$ python -q
>>> import numpy as np
>>> np.set_printoptions(precision=3, suppress=True, linewidth=140)
>>> M2 = np.array([[0.5], [1.8], [1.0]])
>>> basis = np.array([[0.3, 0.8, -0.4, 1.3]])
>>> X = M2 @ basis
>>> print(X)
[[ 0.15  0.4  -0.2   0.65]
 [ 0.54  1.44 -0.72  2.34]
 [ 0.3   0.8  -0.4   1.3 ]]
>>> print(np.count_nonzero(X))
12
>>> print(np.round(np.abs(X).max(), 3))
2.34
>>> print(round(np.linalg.norm(X), 3))
3.404
>>> print(np.unravel_index(np.abs(X).argmax(), X.shape))
(np.int64(1), np.int64(3))
>>> print(X.mean(axis=0))
[ 0.33  0.88 -0.44  1.43]
>>> print(X.shape)
(3, 4)
>>> print(X.sum(axis=0))
[ 0.99  2.64 -1.32  4.29]
>>> Uu, sv, vt = np.linalg.svd(X)
>>> evecs = vt[:(sv > 1e-8).sum()]
>>> rng = np.random.default_rng(78090)
>>> x0 = X[0] + -1 * X[2] + rng.integers(2) * np.eye(4)[1]
>>> print(x0)
[-0.15 -0.4   0.2  -0.65]
>>> print(np.diag(evecs.T @ evecs))
[0.035 0.248 0.062 0.655]
>>> print(np.round(np.linalg.norm(x0 - evecs.T @ evecs @ x0), 3))
0.0
>>> print(np.allclose(evecs.T @ evecs @ x0, x0))
True
>>> r = np.linalg.matrix_rank(X)
>>> print(r)
1
>>> null = np.linalg.svd(X)[2][r:].T
>>> print([int(np.linalg.matrix_rank(X[:, :j + 1])) for j in range(4)])
[1, 1, 1, 1]
>>> print([int(np.linalg.matrix_rank(np.delete(X, i, axis=0))) for i in range(3)])
[1, 1, 1]
>>> print(np.linalg.matrix_rank(X.T @ X), np.linalg.matrix_rank(X @ X.T))
1 1
>>> Uu, sv, vt = np.linalg.svd(X)
>>> print(np.argmax(sv[:-1] / (sv[1:] + 1e-6)) + 1)
1
>>> M2 = Uu[:, :1] @ np.diag(sv[:1]) @ vt[:1]
>>> print(round(float(np.linalg.norm(X - M2) / np.linalg.norm(X)), 3))
0.0
>>> print(np.linalg.matrix_rank(M2))
1
>>> print(round(float(np.linalg.norm(X - M2, 2)), 3), round(float(sv[1]), 3))
0.0 0.0
>>> print(np.linalg.matrix_rank(X, rtol=0.05))
1
>>> print(np.argsort(-np.linalg.norm(X, axis=0).round(6), kind="stable")[:3])
[3 1 2]
>>> print(np.linalg.matrix_rank(X, rtol=0.1))
1
>>> print([round(float(x), 3) for x in np.linalg.svd(X, compute_uv=False)[:3]])
[3.404, 0.0, 0.0]
>>> print(round(float(np.linalg.norm(X, 2) / np.linalg.norm(X)), 3))
1.0
>>> m1 = np.array([[-1.0, -1.9, 0.5, -0.9],
...     [-1.0, 0.1, -1.2, 1.3],
...     [-2.1, -0.4, 0.4, -0.3]])
>>> m1[:, 1] *= 20
>>> print(m1)
[[ -1.  -38.    0.5  -0.9]
 [ -1.    2.   -1.2   1.3]
 [ -2.1  -8.    0.4  -0.3]]
>>> print([round(float(x), 3) for x in np.linalg.svd(m1, compute_uv=False)[:3]])
[38.926, 2.308, 1.502]
>>> print(np.round(np.linalg.norm(m1, 2) / np.linalg.norm(m1), 3))
0.998
